$ python3 -q
>>> import numpy as np
>>> from numpy import linalg as LA
>>> np.set_printoptions(precision=2, suppress=True, linewidth=200, sign=" ")
>>> def rd(a):
...     return np.round(a, 2) + 0
... 
>>> rng = np.random.default_rng(441)
>>> E = (rng.random((8, 8)) < 0.3) + np.eye(8)
>>> E /= E.sum(axis=1, keepdims=True)
>>> rd(E)
array([[ 0.5 ,  0.  ,  0.  ,  0.  ,  0.  ,  0.25,  0.  ,  0.25],
       [ 0.  ,  0.5 ,  0.  ,  0.  ,  0.  ,  0.  ,  0.5 ,  0.  ],
       [ 0.25,  0.  ,  0.5 ,  0.  ,  0.25,  0.  ,  0.  ,  0.  ],
       [ 0.  ,  0.  ,  0.33,  0.33,  0.  ,  0.  ,  0.33,  0.  ],
       [ 0.2 ,  0.  ,  0.2 ,  0.  ,  0.4 ,  0.  ,  0.  ,  0.2 ],
       [ 0.  ,  0.  ,  0.  ,  0.  ,  0.  ,  1.  ,  0.  ,  0.  ],
       [ 0.  ,  0.  ,  0.  ,  0.  ,  0.  ,  0.  ,  1.  ,  0.  ],
       [ 0.33,  0.  ,  0.  ,  0.  ,  0.  ,  0.  ,  0.  ,  0.67]])
>>> rd(np.diff(E, axis=0))
array([[-0.5 ,  0.5 ,  0.  ,  0.  ,  0.  , -0.25,  0.5 , -0.25],
       [ 0.25, -0.5 ,  0.5 ,  0.  ,  0.25,  0.  , -0.5 ,  0.  ],
       [-0.25,  0.  , -0.17,  0.33, -0.25,  0.  ,  0.33,  0.  ],
       [ 0.2 ,  0.  , -0.13, -0.33,  0.4 ,  0.  , -0.33,  0.2 ],
       [-0.2 ,  0.  , -0.2 ,  0.  , -0.4 ,  1.  ,  0.  , -0.2 ],
       [ 0.  ,  0.  ,  0.  ,  0.  ,  0.  , -1.  ,  1.  ,  0.  ],
       [ 0.33,  0.  ,  0.  ,  0.  ,  0.  ,  0.  , -1.  ,  0.67]])
>>> rd(LA.norm(E))
np.float64(2.1)
>>> E[8]
Traceback (most recent call last):
  File "<python-input-10>", line 1, in <module>
    E[8]
    ~^^^
IndexError: index 8 is out of bounds for axis 0 with size 8
>>> np.count_nonzero(E)
np.int64(19)
>>> other = E / np.sqrt((E ** 2).mean(axis=1, keepdims=True))
>>> rd(E - E.mean(axis=1, keepdims=True))
array([[ 0.38, -0.12, -0.12, -0.12, -0.12,  0.12, -0.12,  0.12],
       [-0.12,  0.38, -0.12, -0.12, -0.12, -0.12,  0.38, -0.12],
       [ 0.12, -0.12,  0.38, -0.12,  0.12, -0.12, -0.12, -0.12],
       [-0.12, -0.12,  0.21,  0.21, -0.12, -0.12,  0.21, -0.12],
       [ 0.08, -0.12,  0.08, -0.12,  0.28, -0.12, -0.12,  0.08],
       [-0.12, -0.12, -0.12, -0.12, -0.12,  0.88, -0.12, -0.12],
       [-0.12, -0.12, -0.12, -0.12, -0.12, -0.12,  0.88, -0.12],
       [ 0.21, -0.12, -0.12, -0.12, -0.12, -0.12, -0.12,  0.54]])
>>> LA.matrix_rank(E - E.mean(axis=1, keepdims=True))
np.int64(7)
>>> other[1]
array([ 0.,  2.,  0.,  0.,  0.,  0.,  2.,  0.])
>>> lab = rng.permutation(8)
>>> lab
array([ 6,  0,  5,  3,  1,  4,  2,  7])
>>> other = E[lab][:, lab]
>>> rd(LA.det(other)), rd(LA.det(E[lab]))
(np.float64(0.01), np.float64(-0.01))
>>> rd(np.trace(other))
np.float64(4.9)
>>> K = np.loadtxt("m.csv", delimiter=",")
>>> K
array([[ 0.6 , -0.42, -0.88,  0.4 , -0.48],
       [ 0.23, -0.19, -0.97,  0.1 , -0.35],
       [ 0.45, -0.04, -0.07,  0.17, -0.03],
       [-0.95,  0.76, -1.  , -0.85,  0.5 ],
       [ 0.82, -0.75, -0.43,  0.72, -0.72],
       [ 0.98,  0.6 ,  1.  ,  0.45,  0.79],
       [-0.41, -0.72,  0.99,  0.45, -0.52],
       [-1.  ,  0.97,  0.99, -0.99,  0.96],
       [-0.57, -0.76, -0.54,  0.33, -0.75],
       [-0.78,  0.57, -0.88, -0.64,  0.41],
       [ 0.89, -0.95, -0.96,  0.89, -0.95],
       [-0.92,  0.47,  0.99, -0.59,  0.6 ],
       [-0.95,  0.85, -0.99, -0.88,  0.68],
       [ 1.  , -0.91, -0.83,  0.98, -0.88]])
>>> Xs = K - K.mean(axis=0)
>>> evecs = LA.svd(Xs)[2][:4]
>>> other = Xs - Xs @ evecs.T @ evecs
>>> rd(LA.norm(other) / LA.norm(Xs))
np.float64(0.01)
>>> rd(np.cov(Xs @ evecs.T, rowvar=False))
array([[ 1.87,  0.  ,  0.  ,  0.  ],
       [ 0.  ,  0.71,  0.  ,  0.  ],
       [ 0.  ,  0.  ,  0.29,  0.  ],
       [ 0.  ,  0.  ,  0.  ,  0.01]])
>>> rd((Xs @ evecs.T).std(axis=0))
array([ 1.32,  0.81,  0.52,  0.09])
>>> rd(np.diag(evecs.T @ evecs))
array([ 1.  ,  0.49,  0.99,  0.97,  0.55])
>>> rd(other.std(axis=0))
array([ 0.  ,  0.01,  0.  ,  0.  ,  0.01])
>>> lab = K[:, 3] > np.median(K[:, 3])
>>> u = K[lab].mean(axis=0) - K[~lab].mean(axis=0)
>>> ((K - K.mean(axis=0)) @ u > 0).astype(int)
array([ 1,  1,  1,  0,  1,  1,  1,  0,  1,  0,  1,  0,  0,  1])
>>> rd((((K - K.mean(axis=0)) @ u > 0) == lab).mean())
np.float64(0.86)
>>> lab.astype(int)
array([ 1,  0,  0,  0,  1,  1,  1,  0,  1,  0,  1,  0,  0,  1])
>>> t3 = np.stack([K, 2 * K, K[::-1]])
>>> rd(LA.norm(t3, axis=(1, 2)))
array([  6.2,  12.4,   6.2])
>>> Xs = K - K.mean(axis=0)
>>> U, s, Vt = LA.svd(Xs, full_matrices=False)
>>> rd(s ** 2 / (s ** 2).sum())
array([ 0.65,  0.25,  0.1 ,  0.  ,  0.  ])
>>> rd((s ** 2).sum() ** 2 / (s ** 4).sum())
np.float64(2.03)
>>> LA.matrix_rank(Xs)
np.int64(5)
>>> (np.sign(U[:, 0]) == np.sign(U[0, 0])).astype(int)
array([ 1,  1,  1,  0,  1,  0,  1,  0,  1,  0,  1,  0,  0,  1])
>>> rd(Vt[0] * np.sign(Vt[0, np.abs(Vt[0]).argmax()]))
array([ 0.5 , -0.49, -0.25,  0.48, -0.47])
>>> np.abs(Vt[0]).argmax()
np.int64(0)
>>> rd(Xs.mean(axis=0))
array([ 0.,  0.,  0.,  0.,  0.])
>>> rd(s)
array([ 4.93,  3.03,  1.96,  0.33,  0.07])
>>> proj = K @ LA.solve(K.T @ K, K.T)
>>> rd(proj @ K[:, 1])
array([-0.42, -0.19, -0.04,  0.76, -0.75,  0.6 , -0.72,  0.97, -0.76,  0.57, -0.95,  0.47,  0.85, -0.91])
>>> theta = np.deg2rad(135)
>>> F = np.eye(7)
>>> F[np.ix_([1, 3], [1, 3])] = [[np.cos(theta), -np.sin(theta)], [np.sin(theta), np.cos(theta)]]
>>> rd(F)
array([[ 1.  ,  0.  ,  0.  ,  0.  ,  0.  ,  0.  ,  0.  ],
       [ 0.  , -0.71,  0.  , -0.71,  0.  ,  0.  ,  0.  ],
       [ 0.  ,  0.  ,  1.  ,  0.  ,  0.  ,  0.  ,  0.  ],
       [ 0.  ,  0.71,  0.  , -0.71,  0.  ,  0.  ,  0.  ],
       [ 0.  ,  0.  ,  0.  ,  0.  ,  1.  ,  0.  ,  0.  ],
       [ 0.  ,  0.  ,  0.  ,  0.  ,  0.  ,  1.  ,  0.  ],
       [ 0.  ,  0.  ,  0.  ,  0.  ,  0.  ,  0.  ,  1.  ]])
>>> # splits into 6 blocks
>>> vec = np.array([-3, -1, 2, -9, 4, 4, -8])
>>> rd(LA.det(F))
np.float64(1.0)
>>> rd(np.abs(LA.eigvals(F)))
array([ 1.,  1.,  1.,  1.,  1.,  1.,  1.])
>>> rd(LA.inv(F))
array([[ 1.  ,  0.  ,  0.  ,  0.  ,  0.  ,  0.  ,  0.  ],
       [ 0.  , -0.71,  0.  ,  0.71,  0.  ,  0.  ,  0.  ],
       [ 0.  ,  0.  ,  1.  ,  0.  ,  0.  ,  0.  ,  0.  ],
       [ 0.  , -0.71,  0.  , -0.71,  0.  ,  0.  ,  0.  ],
       [ 0.  ,  0.  ,  0.  ,  0.  ,  1.  ,  0.  ,  0.  ],
       [ 0.  ,  0.  ,  0.  ,  0.  ,  0.  ,  1.  ,  0.  ],
       [ 0.  ,  0.  ,  0.  ,  0.  ,  0.  ,  0.  ,  1.  ]])
>>> (LA.matrix_power((F != 0) + (F.T != 0) + np.eye(7), 7) > 0).astype(int)
array([[ 1,  0,  0,  0,  0,  0,  0],
       [ 0,  1,  0,  1,  0,  0,  0],
       [ 0,  0,  1,  0,  0,  0,  0],
       [ 0,  1,  0,  1,  0,  0,  0],
       [ 0,  0,  0,  0,  1,  0,  0],
       [ 0,  0,  0,  0,  0,  1,  0],
       [ 0,  0,  0,  0,  0,  0,  1]])
>>> (F != 0).astype(int)
array([[ 1,  0,  0,  0,  0,  0,  0],
       [ 0,  1,  0,  1,  0,  0,  0],
       [ 0,  0,  1,  0,  0,  0,  0],
       [ 0,  1,  0,  1,  0,  0,  0],
       [ 0,  0,  0,  0,  1,  0,  0],
       [ 0,  0,  0,  0,  0,  1,  0],
       [ 0,  0,  0,  0,  0,  0,  1]])
>>> rd(F @ F)
array([[ 1.,  0.,  0.,  0.,  0.,  0.,  0.],
       [ 0.,  0.,  0.,  1.,  0.,  0.,  0.],
       [ 0.,  0.,  1.,  0.,  0.,  0.,  0.],
       [ 0., -1.,  0.,  0.,  0.,  0.,  0.],
       [ 0.,  0.,  0.,  0.,  1.,  0.,  0.],
       [ 0.,  0.,  0.,  0.,  0.,  1.,  0.],
       [ 0.,  0.,  0.,  0.,  0.,  0.,  1.]])
>>> rd(np.sort(LA.eigvals(F).real))
array([-0.71, -0.71,  1.  ,  1.  ,  1.  ,  1.  ,  1.  ])
>>> np.flatnonzero(LA.matrix_power((F != 0) + (F.T != 0) + np.eye(7), 7)[0])
array([ 0])
>>> rd(LA.det(F))
np.float64(1.0)
